$ ipython --no-banner

In [1]: import numpy as np

In [2]: np.set_printoptions(precision=3, suppress=True, linewidth=100, sign=" ")

In [3]: K = np.array([[-3, -1, -3, -3, -3, -5, 1, -1, 5, 0, 3, -4, 4, 0],
   ...:     [4, -1, 0, -5, 4, 2, -5, -1, -1, -1, -3, 4, -5, 3],
   ...:     [-3, 2, 2, -5, 2, 0, 5, 2, -5, -3, 5, 0, 2, -2],
   ...:     [-5, 0, 4, 3, -3, -1, 4, 1, -1, -4, 5, -5, -5, 5],
   ...:     [0, 1, 4, -5, -3, 2, -2, 0, -1, 1, 3, 5, 3, 2]])

In [4]: K[:, 11] = 2 * K[:, 0]

In [5]: K
Out[5]: 
array([[ -3,  -1,  -3,  -3,  -3,  -5,   1,  -1,   5,   0,   3,  -6,   4,   0],
       [  4,  -1,   0,  -5,   4,   2,  -5,  -1,  -1,  -1,  -3,   8,  -5,   3],
       [ -3,   2,   2,  -5,   2,   0,   5,   2,  -5,  -3,   5,  -6,   2,  -2],
       [ -5,   0,   4,   3,  -3,  -1,   4,   1,  -1,  -4,   5, -10,  -5,   5],
       [  0,   1,   4,  -5,  -3,   2,  -2,   0,  -1,   1,   3,   0,   3,   2]])

In [6]: x0 = np.array([0, 3, 2, 4, -2, 1, 0, 4, 3, -1, -1, -3, 3, 5])

In [7]: K @ (2 * x0)
Out[7]: array([  36, -112,  -18,  130,   22])

In [8]: K * x0
Out[8]: 
array([[  0,  -3,  -6, -12,   6,  -5,   0,  -4,  15,   0,  -3,  18,  12,   0],
       [  0,  -3,   0, -20,  -8,   2,   0,  -4,  -3,   1,   3, -24, -15,  15],
       [  0,   6,   4, -20,  -4,   0,   0,   8, -15,   3,  -5,  18,   6, -10],
       [  0,   0,   8,  12,   6,  -1,   0,   4,  -3,   4,  -5,  30, -15,  25],
       [  0,   3,   8, -20,   6,   2,   0,   0,  -3,  -1,  -3,   0,   9,  10]])

In [9]: K @ x0
Out[9]: array([ 18, -56,  -9,  65,  11])

In [10]: K @ np.eye(14)[6]
Out[10]: array([ 1., -5.,  5.,  4., -2.])

In [11]: np.einsum("ij,j->i", K, x0)
Out[11]: array([ 18, -56,  -9,  65,  11])

In [12]: t3 = np.stack([K, -3 * K, K[::-1]])

In [13]: t3.sum(axis=0)
Out[13]: 
array([[  6,   3,  10,   1,   3,  12,  -4,   2, -11,   1,  -3,  12,  -5,   2],
       [-13,   2,   4,  13, -11,  -5,  14,   3,   1,  -2,  11, -26,   5,  -1],
       [  3,  -2,  -2,   5,  -2,   0,  -5,  -2,   5,   3,  -5,   6,  -2,   2],
       [ 14,  -1,  -8, -11,  10,   4, -13,  -3,   1,   7, -13,  28,   5,  -7],
       [ -3,  -3, -11,   7,   3,  -9,   5,  -1,   7,  -2,  -3,  -6,  -2,  -4]])

In [14]: print(K.ravel(order="F"))
[ -3   4  -3  -5   0  -1  -1   2   0   1  -3   0   2   4   4  -3  -5  -5   3  -5  -3   4   2  -3
  -3  -5   2   0  -1   2   1  -5   5   4  -2  -1  -1   2   1   0   5  -1  -5  -1  -1   0  -1  -3
  -4   1   3  -3   5   5   3  -6   8  -6 -10   0   4  -5   2  -5   3   0   3  -2   5   2]

In [15]: K.reshape(-1, 2)
Out[15]: 
array([[ -3,  -1],
       [ -3,  -3],
       [ -3,  -5],
       [  1,  -1],
       [  5,   0],
       [  3,  -6],
       [  4,   0],
       [  4,  -1],
       [  0,  -5],
       [  4,   2],
       [ -5,  -1],
       [ -1,  -1],
       [ -3,   8],
       [ -5,   3],
       [ -3,   2],
       [  2,  -5],
       [  2,   0],
       [  5,   2],
       [ -5,  -3],
       [  5,  -6],
       [  2,  -2],
       [ -5,   0],
       [  4,   3],
       [ -3,  -1],
       [  4,   1],
       [ -1,  -4],
       [  5, -10],
       [ -5,   5],
       [  0,   1],
       [  4,  -5],
       [ -3,   2],
       [ -2,   0],
       [ -1,   1],
       [  3,   0],
       [  3,   2]])

In [16]: K.reshape(2, -1)
Out[16]: 
array([[ -3,  -1,  -3,  -3,  -3,  -5,   1,  -1,   5,   0,   3,  -6,   4,   0,   4,  -1,   0,  -5,
          4,   2,  -5,  -1,  -1,  -1,  -3,   8,  -5,   3,  -3,   2,   2,  -5,   2,   0,   5],
       [  2,  -5,  -3,   5,  -6,   2,  -2,  -5,   0,   4,   3,  -3,  -1,   4,   1,  -1,  -4,   5,
        -10,  -5,   5,   0,   1,   4,  -5,  -3,   2,  -2,   0,  -1,   1,   3,   0,   3,   2]])

In [17]: t3 = K.reshape(5, 2, -1)

In [18]: print(np.einsum("ihd,ihd->ih", t3, t3))
[[  63   87]
 [  87  110]
 [  71  107]
 [  76  193]
 [  59   24]]

In [19]: np.swapaxes(t3, 1, 2)[2]
Out[19]: 
array([[-3,  2],
       [ 2, -5],
       [ 2, -3],
       [-5,  5],
       [ 2, -6],
       [ 0,  2],
       [ 5, -2]])

In [20]: t3[:, 0]
Out[20]: 
array([[-3, -1, -3, -3, -3, -5,  1],
       [ 4, -1,  0, -5,  4,  2, -5],
       [-3,  2,  2, -5,  2,  0,  5],
       [-5,  0,  4,  3, -3, -1,  4],
       [ 0,  1,  4, -5, -3,  2, -2]])

In [21]: np.einsum("ihd,jhd->hij", t3, t3).shape
Out[21]: (2, 5, 5)

In [22]: t3.transpose(1, 0, 2)
Out[22]: 
array([[[ -3,  -1,  -3,  -3,  -3,  -5,   1],
        [  4,  -1,   0,  -5,   4,   2,  -5],
        [ -3,   2,   2,  -5,   2,   0,   5],
        [ -5,   0,   4,   3,  -3,  -1,   4],
        [  0,   1,   4,  -5,  -3,   2,  -2]],

       [[ -1,   5,   0,   3,  -6,   4,   0],
        [ -1,  -1,  -1,  -3,   8,  -5,   3],
        [  2,  -5,  -3,   5,  -6,   2,  -2],
        [  1,  -1,  -4,   5, -10,  -5,   5],
        [  0,  -1,   1,   3,   0,   3,   2]]])

In [23]: print(t3.shape)
(5, 2, 7)

In [24]: r0 = np.array([2, 1])

In [25]: print(np.cross(K[4, :3], K[0, :3]))
[  1 -12   3]

In [26]: np.array([np.convolve(row, r0, "same") for row in K])
Out[26]: 
array([[ -6,  -5,  -7,  -9,  -9, -13,  -3,  -1,   9,   5,   6,  -9,   2,   4],
       [  8,   2,  -1, -10,   3,   8,  -8,  -7,  -3,  -3,  -7,  13,  -2,   1],
       [ -6,   1,   6,  -8,  -1,   2,  10,   9,  -8, -11,   7,  -7,  -2,  -2],
       [-10,  -5,   8,  10,  -3,  -5,   7,   6,  -1,  -9,   6, -15, -20,   5],
       [  0,   2,   9,  -6, -11,   1,  -2,  -2,  -2,   1,   7,   3,   6,   7]])

In [27]: m1 = np.loadtxt("test3.csv", delimiter=",")

In [28]: m1
Out[28]: 
array([[-3., -2., -3., -2.],
       [-2.,  2., -2.,  2.],
       [-3., -2., -3., -2.],
       [-2.,  2., -2.,  2.]])

In [29]: evals, evecs = np.linalg.eigh(m1)

In [30]: x0 = np.array([-1, -1, 2, -2])

In [31]: np.round(np.linalg.eigvalsh(m1[1:, 1:]), 3) + 0
Out[31]: array([-4.,  0.,  5.])

In [32]: x0 @ m1 @ x0 / (x0 @ x0), np.round(evals[0], 3), round(float(evals[-1]), 3)
Out[32]: (np.float64(2.7), np.float64(-7.403), 5.403)

In [33]: print(np.abs(m1).sum(axis=1).max(), round(np.abs(evals).max(), 3))
10.0 7.403

In [34]: r = np.linalg.matrix_rank(m1)

In [35]: print(r)
2

In [36]: N = np.linalg.svd(m1)[2][r:].T

In [37]: [int(np.linalg.matrix_rank(m1[:i])) for i in range(1, len(m1) + 1)]
Out[37]: [1, 2, 2, 2]

In [38]: [int(np.linalg.matrix_rank(m1[:, :j + 1])) for j in range(4)]
Out[38]: [1, 2, 2, 2]

In [39]: W0 = np.array([[0, 0, 0, 0], [-1, -2, -1, -2], [0, 0, 0, 0], [-1, -2, -1, -2]])

In [40]: # rows 0 and 2 are equal

In [41]: np.round(np.linalg.norm(W0, 2) / np.linalg.norm(W0), 3)
Out[41]: np.float64(1.0)

In [42]: np.linalg.cond(W0) > 100
Out[42]: np.True_

In [43]: J = np.load("block17.npy")

In [44]: J
Out[44]: 
array([[  2.512, -10.833,   5.563,   4.765,   1.885,   2.361,  -6.495,  -8.203, -10.202],
       [ -2.312,   3.349,  10.247,  -5.201,  -0.901,   2.473,   1.709,  10.626, -11.342],
       [  5.662,   3.969,   4.764,   6.142,  10.64 ,  -0.891,  -0.871,  -2.038,  13.148],
       [  2.576,  -2.403,   9.703,  10.839,   5.68 ,  -6.547,  -7.736,   1.433,  -6.241],
       [ -6.641,  -6.615,   0.054,  -1.541,  13.538,   1.479,   3.067,   9.761,  -4.43 ],
       [  1.437,   5.936,  10.364,   5.702,   6.913,   7.195,   6.318,   8.951,  -1.777],
       [  6.83 ,  -2.881,   2.934,  -6.889,   8.901,  -9.045, -10.645,  -2.926,   2.458],
       [ -6.236,   6.354,   7.108,  12.729,   0.781,  -1.827,   4.539,  -9.137,  -0.397],
       [ -5.623,  -7.093,   1.122,   1.801,  10.13 ,  10.842,   9.328,   1.844,  -1.726],
       [ -5.616,   3.601, -12.765,  -2.42 ,  -4.74 ,   7.167,   3.606,   4.377,   8.983],
       [  2.935,   1.643, -11.838,   6.692,  -1.902,  -1.169,  -0.264,  13.826,  -2.747],
       [-13.293,   2.492,  -3.298,  12.798,  -0.205,  -6.272,  -1.572,   0.737,  -0.162],
       [ -3.913, -13.493,  -6.136,  -8.229,   1.677,   4.032,   1.923,  -7.644,   4.008],
       [  1.203,   1.242,  13.549,  -3.294,   4.642,  -8.707,   0.435,   8.87 ,  -5.133],
       [ -3.279,   4.935,  -6.953,  -9.124,  -4.744,  -9.483,   8.017,  -2.733,  -7.009]])

In [45]: x0 = np.array([0, -3, 2, 0, 1, 3, -2, -3, -1])

In [46]: target = J @ x0

In [47]: np.round(np.linalg.solve(J.T @ J, J.T @ target), 3) + 0
Out[47]: array([ 0., -3.,  2.,  0.,  1.,  3., -2., -3., -1.])

In [48]: print(np.round(np.linalg.pinv(J) @ J, 3) + 0)
[[ 1.  0.  0.  0.  0.  0.  0.  0.  0.]
 [ 0.  1.  0.  0.  0.  0.  0.  0.  0.]
 [ 0.  0.  1.  0.  0.  0.  0.  0.  0.]
 [ 0.  0.  0.  1.  0.  0.  0.  0.  0.]
 [ 0.  0.  0.  0.  1.  0.  0.  0.  0.]
 [ 0.  0.  0.  0.  0.  1.  0.  0.  0.]
 [ 0.  0.  0.  0.  0.  0.  1.  0.  0.]
 [ 0.  0.  0.  0.  0.  0.  0.  1.  0.]
 [ 0.  0.  0.  0.  0.  0.  0.  0.  1.]]

In [49]: print(np.round(np.linalg.lstsq(J, target)[0], 3) + 0)
[ 0. -3.  2.  0.  1.  3. -2. -3. -1.]

In [50]: rng = np.random.default_rng(640079)

In [51]: target = target + 0.05 * rng.normal(size=15)

In [52]: target
Out[52]: 
array([100.478,  -7.031,   0.222,  30.018,   6.899,  -6.317,  23.882,   9.16 ,  43.697, -48.936,
       -72.241, -31.868,  56.98 , -20.471, -62.751])

In [53]: b, *_ = np.linalg.lstsq(J, target)

In [54]: [round(float(np.linalg.norm(np.linalg.solve(J.T @ J + lam * np.eye(9), J.T @ target))), 2) for lam in (0, 1, 10, 100)]
Out[54]: [6.09, 6.07, 5.96, 5.26]
